$ python -q
>>> import numpy as np
>>> np.set_printoptions(precision=1, suppress=True, linewidth=200)
>>> feats = np.load("run4.npy")
>>> print(feats)
[[ 0  0  3  9  0 13  0  0 17 12  0]
 [ 0  0  3  9  0 13  0  0 17 12  0]
 [ 0  2 13  0  0 17  0 24 25  0  0]
 [ 0  0  0 27  0 24  0  0 33 26  0]
 [ 1 12 23  0  9 11  0 38 17  0  0]
 [ 0  0  3  9  0 18  0  5 25 10  0]
 [ 0  0  0 27  0 24  0  0 33 26  0]
 [ 0  0  3  9  0  8  5  0  9 14  2]
 [14  0  0 18  0  0 24  0  0 28 14]
 [49 18 23  0 39  0 34  8  0  0 14]
 [ 0  0  0 18  0 26  0  3 37 16  0]
 [ 0  0  0 18  0 11  3  0 13 22  2]
 [18 10 18  0 16  0 11 16  0  0  2]
 [ 0  0  0 27  0  4 15  0  1 34 10]
 [ 0  0  0 18  0 16  0  0 21 20  0]
 [26 11 18  0 21  0 18 11  0  0  6]]
>>> u, r1 = feats[9], feats[4]
>>> print(u @ r1)
1449
>>> p = (u @ r1) / (u @ u) * u
>>> print(round(np.linalg.norm(u + r1) ** 2 + np.linalg.norm(u - r1) ** 2, 1))
17600.0
>>> print(np.linalg.matrix_rank(np.outer(u, r1)))
1
>>> print(p)
[11.5  4.2  5.4  0.   9.1  0.   8.   1.9  0.   0.   3.3]
>>> vec = np.array([-3, -2, 1, -3, -2, 2, 3, -2, 1, -3, 2])
>>> h1 = np.maximum(feats @ vec, 0)
>>> print(feats.T @ h1)
[  0  40 260   0   0 340   0 480 500   0   0]
>>> print(np.maximum(feats @ (3 * vec), 0))
[ 0  0 60  0  0  0  0  0  0  0  0  0  0  0  0  0]
>>> print(h1)
[ 0  0 20  0  0  0  0  0  0  0  0  0  0  0  0  0]
>>> left, sig, vt = np.linalg.svd(feats)
>>> print(sig)
[128.7 100.7  66.   33.7  14.6   6.6   4.9   2.9   1.7   1.3   0.1]
>>> print(np.argmax(sig[:-1] / (sig[1:] + 1e-6)) + 1)
10
>>> M2 = left[:, :10] @ np.diag(sig[:10]) @ vt[:10]
>>> print(np.round(np.abs(feats - M2).max(), 1))
0.0
>>> print(np.linalg.matrix_rank(M2))
10
>>> print(round(float(np.linalg.norm(feats - M2, 2)), 1), np.round(sig[10], 1))
0.1 0.1
>>> J = np.loadtxt("arr.csv", delimiter=",")
>>> print(J.round(1) + 0)
[[ 0.6 -0.4 -0.3 -0.1 -0.1 -0.1  0.1  0.6]
 [-0.4  0.6 -0.3 -0.1 -0.1 -0.1  0.1  0.6]
 [-0.3 -0.3  0.8 -0.1 -0.1 -0.1  0.1  0.4]
 [-0.1 -0.1 -0.1  1.   0.   0.   0.   0.1]
 [-0.1 -0.1 -0.1  0.   1.   0.   0.   0.1]
 [-0.1 -0.1 -0.1  0.   0.   1.   0.   0.1]
 [ 0.1  0.1  0.1  0.   0.   0.   1.  -0.1]
 [ 0.6  0.6  0.4  0.1  0.1  0.1 -0.1  0.1]]
>>> u = np.array([1, 1])
>>> print(np.round(np.correlate(J[0], J[3], "full"), 1) + 0)
[ 0.1  0.  -0.1  0.   0.5 -0.5 -0.3  0.   0.  -0.1  0.1  0.6  0.  -0.1 -0.1]
>>> print(np.polyval(u, J[0]))
[1.6 0.6 0.7 0.9 0.9 0.9 1.1 1.6]
>>> K = np.loadtxt("x.csv", delimiter=",")
>>> print(K)
[[  0.   0.   0.   0.   0.   0.   0.   0.   0.]
 [  2.  10.   6.   8.  -2.  -4.  10.   2.  -4.]
 [ -1.  -5.  -3.  -4.   1.   2.  -5.  -1.   2.]
 [ -2. -10.  -6.  -8.   2.   4. -10.  -2.   4.]
 [  2.  10.   6.   8.  -2.  -4.  10.   2.  -4.]
 [ -1.  -5.  -3.  -4.   1.   2.  -5.  -1.   2.]
 [ -2. -10.  -6.  -8.   2.   4. -10.  -2.   4.]
 [  0.   0.   0.   0.   0.   0.   0.   0.   0.]
 [  2.  10.   6.   8.  -2.  -4.  10.   2.  -4.]
 [  2.  10.   6.   8.  -2.  -4.  10.   2.  -4.]
 [  0.   0.   0.   0.   0.   0.   0.   0.   0.]]
>>> vec = np.array([0, -1, 0, 2, -1, 0, 0, 1, -1])
>>> h1 = np.maximum(K @ vec, 0)
>>> print(np.flatnonzero(h1 > 1e-9))
[1 4 8 9]
>>> print(np.tanh(K @ vec))
[ 0.  1. -1. -1.  1. -1. -1.  0.  1.  1.  0.]
>>> print(np.maximum(K @ (3 * vec), 0))
[ 0. 42.  0.  0. 42.  0.  0.  0. 42. 42.  0.]
>>> print(round(float(np.linalg.norm(K, 2) / np.linalg.norm(K)), 1))
1.0
>>> mat = np.loadtxt("a.csv", delimiter=",")
>>> print(mat)
[[-2.4 -0.7  2.   1.  -0.4  1.2 -0.2 -0.1  1.3 -0.1  0.8 -1.6]
 [ 0.4  0.6  0.6  0.3  0.6  0.3 -0.5  0.6 -0.1  0.5 -1.8  1.9]
 [ 0.3 -1.3 -0.2  0.   0.3  1.9 -1.   1.4  1.5 -1.3  1.4  0. ]
 [ 0.  -0.6 -3.5 -1.8 -1.3 -1.9 -0.3  0.4 -0.2  0.8  0.9 -0.6]
 [-1.5  1.2  3.1  1.6 -2.2  0.3 -1.1  0.1  0.1 -0.3  0.4  1.3]
 [-1.3  0.8  0.6  0.3  1.5 -1.2  0.5  0.1  1.1  0.  -1.3 -0.5]
 [ 0.5 -0.5 -1.7 -0.9  1.   1.3  2.3  0.2  0.2 -0.9  0.1 -0.6]
 [-0.4 -2.3  3.1  1.5 -0.1  0.   0.5  0.1 -0.7  0.4 -0.3 -0.5]
 [ 1.2 -0.4  1.8  0.9 -1.  -0.5  0.5 -0.8  1.2 -0.1  0.8  1.2]
 [-1.1  0.  -0.1 -0.1  0.   0.3  1.6  0.1  0.4 -3.  -0.2  0.7]
 [ 0.3  1.8 -0.8 -0.4  1.2 -0.4  1.  -0.8 -0.5  2.4 -0.5  0.4]
 [ 2.  -1.1 -0.6 -0.2  1.   0.1 -0.3  1.1  0.5  2.2  0.2  0.7]
 [ 1.5  0.6  0.6  0.3 -0.3 -1.5 -0.3  0.3 -1.6 -0.8  0.  -1.5]
 [-0.9 -0.1  0.9  0.5 -0.1 -1.9  0.3  0.1 -1.4 -0.8 -0.2 -0.6]
 [ 1.8 -0.5  0.1  0.   0.9  0.5  2.   0.7 -0.3  0.1  1.7 -1.2]
 [ 0.1  1.   0.3  0.2  1.3  0.2 -0.2  2.2  1.3 -0.2  0.6  0.8]
 [-0.2  1.2 -3.5 -1.7  0.4 -1.1  0.   0.4  0.4 -0.8 -1.2 -1.9]
 [ 0.2 -0.5 -3.7 -1.9 -1.   1.  -0.4  0.2  0.5 -0.1 -0.9  1.3]
 [ 0.1 -0.7  0.1  0.1 -0.1 -0.4  0.8  1.1 -0.6 -0.5 -0.4  1.2]
 [-0.2 -0.3 -0.5 -0.2 -0.8  0.7 -1.  -0.6  0.1 -0.4  0.  -1.3]
 [-1.1 -0.3 -1.  -0.5  0.4  0.3  0.8  1.  -2.   1.3 -0.3  0.2]]
>>> t3 = mat.reshape(21, 2, -1)
>>> print(np.einsum("ihd,jhd->hij", t3, t3).shape)
(2, 21, 21)
>>> print(t3.shape)
(21, 2, 6)
>>> print(t3.sum(axis=1))
[[-2.6 -0.8  3.3  0.9  0.4 -0.4]
 [-0.1  1.2  0.5  0.8 -1.2  2.2]
 [-0.7  0.1  1.3 -1.3  1.7  1.9]
 [-0.3 -0.2 -3.7 -1.  -0.4 -2.5]
 [-2.6  1.3  3.2  1.3 -1.8  1.6]
 [-0.8  0.9  1.7  0.3  0.2 -1.7]
 [ 2.8 -0.3 -1.5 -1.8  1.1  0.7]
 [ 0.1 -2.2  2.4  1.9 -0.4 -0.5]
 [ 1.7 -1.2  3.   0.8 -0.2  0.7]
 [ 0.5  0.1  0.3 -3.1 -0.2  1. ]
 [ 1.3  1.  -1.3  2.   0.7  0. ]
 [ 1.7  0.  -0.1  2.   1.2  0.8]
 [ 1.2  0.9 -1.  -0.5 -0.3 -3. ]
 [-0.6  0.  -0.5 -0.3 -0.3 -2.5]
 [ 3.8  0.2 -0.2  0.1  2.6 -0.7]
 [-0.1  3.2  1.6  0.   1.9  1. ]
 [-0.2  1.6 -3.1 -2.5 -0.8 -3. ]
 [-0.2 -0.3 -3.2 -2.  -1.9  2.3]
 [ 0.9  0.4 -0.5 -0.4 -0.5  0.8]
 [-1.2 -0.9 -0.4 -0.6 -0.8 -0.6]
 [-0.3  0.7 -3.   0.8  0.1  0.5]]
>>> print(t3[:, 0])
[[-2.4 -0.7  2.   1.  -0.4  1.2]
 [ 0.4  0.6  0.6  0.3  0.6  0.3]
 [ 0.3 -1.3 -0.2  0.   0.3  1.9]
 [ 0.  -0.6 -3.5 -1.8 -1.3 -1.9]
 [-1.5  1.2  3.1  1.6 -2.2  0.3]
 [-1.3  0.8  0.6  0.3  1.5 -1.2]
 [ 0.5 -0.5 -1.7 -0.9  1.   1.3]
 [-0.4 -2.3  3.1  1.5 -0.1  0. ]
 [ 1.2 -0.4  1.8  0.9 -1.  -0.5]
 [-1.1  0.  -0.1 -0.1  0.   0.3]
 [ 0.3  1.8 -0.8 -0.4  1.2 -0.4]
 [ 2.  -1.1 -0.6 -0.2  1.   0.1]
 [ 1.5  0.6  0.6  0.3 -0.3 -1.5]
 [-0.9 -0.1  0.9  0.5 -0.1 -1.9]
 [ 1.8 -0.5  0.1  0.   0.9  0.5]
 [ 0.1  1.   0.3  0.2  1.3  0.2]
 [-0.2  1.2 -3.5 -1.7  0.4 -1.1]
 [ 0.2 -0.5 -3.7 -1.9 -1.   1. ]
 [ 0.1 -0.7  0.1  0.1 -0.1 -0.4]
 [-0.2 -0.3 -0.5 -0.2 -0.8  0.7]
 [-1.1 -0.3 -1.  -0.5  0.4  0.3]]
>>> left, sig, vt = np.linalg.svd(mat)
>>> print(sig)
[9.8 6.1 6.  5.6 5.  4.3 4.1 3.6 3.  2.9 1.4 0.1]
>>> print(np.argmax(sig[:-1] / (sig[1:] + 1e-6)) + 1)
11
>>> M2 = left[:, :11] @ np.diag(sig[:11]) @ vt[:11]
>>> print(np.linalg.matrix_rank(M2))
11
>>> print(round(np.linalg.norm(mat, 2) / np.linalg.norm(mat), 1))
0.6
>>> print(np.linalg.matrix_rank(mat, rtol=0.1))
11
>>> print([round(float(x), 1) for x in np.linalg.svd(mat, compute_uv=False)[:3]])
[9.8, 6.1, 6.0]
>>> W2 = 3 * np.array([[-0.2, 0.2, -0.5, 1.3, -0.6, -1.0, 0.1, -0.2, -2.1, -0.3, -0.9],
...     [1.4, 0.8, 0.2, -0.1, -1.8, -0.9, -0.2, -0.6, 0.3, -0.7, -0.3]])
>>> rng = np.random.default_rng(190)
>>> idx = rng.integers(0, 2, 37)
>>> data = W2[idx] + rng.normal(size=(37, 11))
>>> print(data.round(1) + 0)
[[-1.3  2.4  0.1  3.  -3.9 -5.3 -0.2  0.9 -4.4  1.2 -3.4]
 [ 4.   1.6  1.  -0.4 -5.  -2.1 -0.4 -2.1  0.8 -1.9 -2.2]
 [ 0.1  2.9 -1.6  2.9 -0.9 -2.2  0.7 -0.5 -7.1 -1.3 -2. ]
 [ 0.9  1.9 -2.1  4.6 -2.5 -1.6  0.6 -0.1 -7.1 -1.3 -1.1]
 [-2.2  1.3 -1.7  3.7 -2.4 -2.8 -0.5 -0.6 -5.5 -0.5 -0.8]
 [ 2.1  2.6  0.9  0.5 -5.6 -3.3  0.  -2.4  0.  -2.3  0.3]
 [ 1.2  0.7 -2.9  3.7 -2.8 -3.9 -0.3  1.4 -6.7 -2.1 -4. ]
 [ 3.6  2.1  2.2 -0.5 -6.5 -2.7  0.2  0.1  1.3 -2.9 -1.5]
 [ 0.9  1.7  1.3  3.2 -1.7 -5.3  0.6 -1.3 -6.1 -0.1 -1.3]
 [ 6.2  1.6  0.8 -1.1 -5.5 -1.6 -1.8 -1.4  1.1 -2.1 -1.3]
 [-0.1  2.3 -0.3  1.2  0.2 -2.1  0.6  0.3 -7.6 -1.1 -2.1]
 [ 4.8  2.3  0.9  0.3 -4.9 -1.7  0.1 -1.3  1.4 -2.2 -1. ]
 [-0.9 -0.1 -0.3  4.3 -1.7 -3.7  0.4 -1.9 -6.   0.1 -3.8]
 [ 3.4  1.8  1.6  0.3 -4.4 -2.5  0.2 -0.9  1.3 -1.5 -1.3]
 [ 4.4  4.7  1.  -1.8 -4.2 -3.7  0.6 -1.3 -0.3 -1.4  0.3]
 [-1.2  0.5 -3.3  4.9 -0.9 -4.1  1.4  0.3 -6.5 -0.2 -1.9]
 [ 1.2 -0.1 -3.6  3.3 -0.8 -2.4  0.4 -0.3 -6.4 -1.7 -1.2]
 [ 2.8  2.4  0.6  1.8 -5.3 -4.  -0.3 -3.6  0.2 -1.7 -1.7]
 [-2.   0.2 -1.9  3.9 -2.2 -2.   3.   0.  -6.7 -1.2 -0.1]
 [ 4.1  3.6 -0.2  0.7 -4.2 -5.2 -1.8 -2.8  2.5 -2.5 -1.2]
 [-3.2  1.2 -2.1  5.6 -2.2 -4.5  0.8 -1.  -7.5 -0.9 -3.5]
 [ 0.   0.2 -1.7  2.3 -3.9 -1.6  0.4 -2.7 -3.3 -1.1 -0.9]
 [ 3.8  2.7 -1.5  1.9 -4.4 -4.3 -0.8 -2.2  0.5 -3.5 -1.3]
 [ 5.5  3.5 -0.3  1.9 -5.9 -2.5 -1.8 -1.7  0.4 -2.3 -2.4]
 [-2.   0.2 -2.   4.6 -0.5 -3.3  1.  -2.8 -6.7 -1.5 -1.5]
 [ 3.5  2.9  0.6 -0.7 -5.9 -3.2 -0.9 -2.9  1.8 -3.1 -0.4]
 [ 3.9  2.8 -0.2  1.3 -5.2 -2.3  0.1 -1.4 -0.4 -3.4 -0.2]
 [ 2.8  2.6  0.9 -0.6 -4.9 -1.2 -2.1 -1.5  1.5 -1.5  0.4]
 [ 4.5  2.9  0.7 -0.6 -5.2 -3.9 -0.8 -3.7  1.9 -0.5  0.7]
 [ 3.2  0.9 -0.1  0.1 -5.4 -3.7  0.6 -2.2  0.3 -0.9 -1.4]
 [-1.4 -0.9 -0.3  4.2 -1.6 -3.3 -1.3 -0.2 -5.7 -1.1 -1.9]
 [-1.2 -1.   0.   3.7 -2.4 -3.3 -0.9  0.6 -5.6 -0.7 -2.6]
 [ 3.6  3.8  1.   2.2 -4.7 -3.6 -2.3 -2.8  1.3 -1.8 -0.8]
 [-0.5 -1.2 -1.4  2.3 -2.6 -3.7  0.5  0.7 -5.9 -0.9 -3.3]
 [ 3.9  0.   1.3 -1.8 -6.3 -2.9 -1.8 -1.2 -0.4 -1.6 -0.2]
 [-0.1 -0.9 -1.5  2.7 -1.3 -1.8  0.5  0.  -5.9 -2.  -3.5]
 [ 5.4  2.8 -1.  -0.3 -6.7 -3.8 -1.8 -0.4  0.1 -2.6 -0.9]]
>>> idx = data[:, 0] > np.median(data[:, 0])
>>> u = data[idx].mean(axis=0) - data[~idx].mean(axis=0)
>>> print(idx.astype(int))
[0 1 0 0 0 0 0 1 0 1 0 1 0 1 1 0 0 1 0 1 0 0 1 1 0 1 1 1 1 1 0 0 1 0 1 0 1]
>>> X = np.cumsum(np.array([[2, 1, 3, 2],
...     [1, -1, -3, 3],
...     [3, 3, 0, 2],
...     [0, -2, -2, 0],
...     [0, -1, -2, 0],
...     [-1, 3, 2, -3],
...     [0, 2, -2, 1],
...     [2, 1, -3, 2],
...     [1, -2, 0, 1],
...     [-3, -3, -1, 3],
...     [1, -1, -2, -2],
...     [2, 0, 0, -3],
...     [1, 2, 1, -1],
...     [1, -1, -1, 3],
...     [-2, -3, 2, -2],
...     [-1, -2, -2, 3],
...     [0, 1, 2, 2],
...     [0, 2, 3, -3],
...     [0, -1, -3, 3],
...     [3, -3, -2, -2],
...     [-3, 0, 1, 3],
...     [2, -3, 0, 3],
...     [3, -2, 0, 0],
...     [1, -1, 2, 2],
...     [2, -1, 1, 3],
...     [-3, 3, -3, 1],
...     [3, -2, -1, -2],
...     [0, -2, -1, 1],
...     [3, 0, 3, 3],
...     [-2, 1, -1, -3],
...     [1, -2, -2, 2]]), axis=0)
>>> print(X)
[[  2   1   3   2]
 [  3   0   0   5]
 [  6   3   0   7]
 [  6   1  -2   7]
 [  6   0  -4   7]
 [  5   3  -2   4]
 [  5   5  -4   5]
 [  7   6  -7   7]
 [  8   4  -7   8]
 [  5   1  -8  11]
 [  6   0 -10   9]
 [  8   0 -10   6]
 [  9   2  -9   5]
 [ 10   1 -10   8]
 [  8  -2  -8   6]
 [  7  -4 -10   9]
 [  7  -3  -8  11]
 [  7  -1  -5   8]
 [  7  -2  -8  11]
 [ 10  -5 -10   9]
 [  7  -5  -9  12]
 [  9  -8  -9  15]
 [ 12 -10  -9  15]
 [ 13 -11  -7  17]
 [ 15 -12  -6  20]
 [ 12  -9  -9  21]
 [ 15 -11 -10  19]
 [ 15 -13 -11  20]
 [ 18 -13  -8  23]
 [ 16 -12  -9  20]
 [ 17 -14 -11  22]]
>>> idx = rng.permutation(8)
>>> print(idx)
[7 2 5 1 0 3 6 4]
>>> M2 = J[idx][:, idx]
>>> print(np.allclose(M2, J))
False
>>> print(M2.round(1) + 0)
[[ 0.1  0.4  0.1  0.6  0.6  0.1 -0.1  0.1]
 [ 0.4  0.8 -0.1 -0.3 -0.3 -0.1  0.1 -0.1]
 [ 0.1 -0.1  1.  -0.1 -0.1  0.   0.   0. ]
 [ 0.6 -0.3 -0.1  0.6 -0.4 -0.1  0.1 -0.1]
 [ 0.6 -0.3 -0.1 -0.4  0.6 -0.1  0.1 -0.1]
 [ 0.1 -0.1  0.  -0.1 -0.1  1.   0.   0. ]
 [-0.1  0.1  0.   0.1  0.1  0.   1.   0. ]
 [ 0.1 -0.1  0.  -0.1 -0.1  0.   0.   1. ]]
>>> print(np.sort(np.abs(np.linalg.eigvals(M2))))
[1. 1. 1. 1. 1. 1. 1. 1.]
>>> vals, vecs = np.linalg.eigh(M2)
>>> print(vals)
[-1.  1.  1.  1.  1.  1.  1.  1.]
>>> print(np.round(vecs @ np.diag(vals) @ vecs.T, 1) + 0)
[[ 0.1  0.4  0.1  0.6  0.6  0.1 -0.1  0.1]
 [ 0.4  0.8 -0.1 -0.3 -0.3 -0.1  0.1 -0.1]
 [ 0.1 -0.1  1.  -0.1 -0.1  0.   0.   0. ]
 [ 0.6 -0.3 -0.1  0.6 -0.4 -0.1  0.1 -0.1]
 [ 0.6 -0.3 -0.1 -0.4  0.6 -0.1  0.1 -0.1]
 [ 0.1 -0.1  0.  -0.1 -0.1  1.   0.   0. ]
 [-0.1  0.1  0.   0.1  0.1  0.   1.   0. ]
 [ 0.1 -0.1  0.  -0.1 -0.1  0.   0.   1. ]]
>>> print(round(vals.sum(), 1), np.trace(M2))
6.0 6.0
>>> print(np.round(vecs.T @ vecs, 1) + 0)
[[1. 0. 0. 0. 0. 0. 0. 0.]
 [0. 1. 0. 0. 0. 0. 0. 0.]
 [0. 0. 1. 0. 0. 0. 0. 0.]
 [0. 0. 0. 1. 0. 0. 0. 0.]
 [0. 0. 0. 0. 1. 0. 0. 0.]
 [0. 0. 0. 0. 0. 1. 0. 0.]
 [0. 0. 0. 0. 0. 0. 1. 0.]
 [0. 0. 0. 0. 0. 0. 0. 1.]]
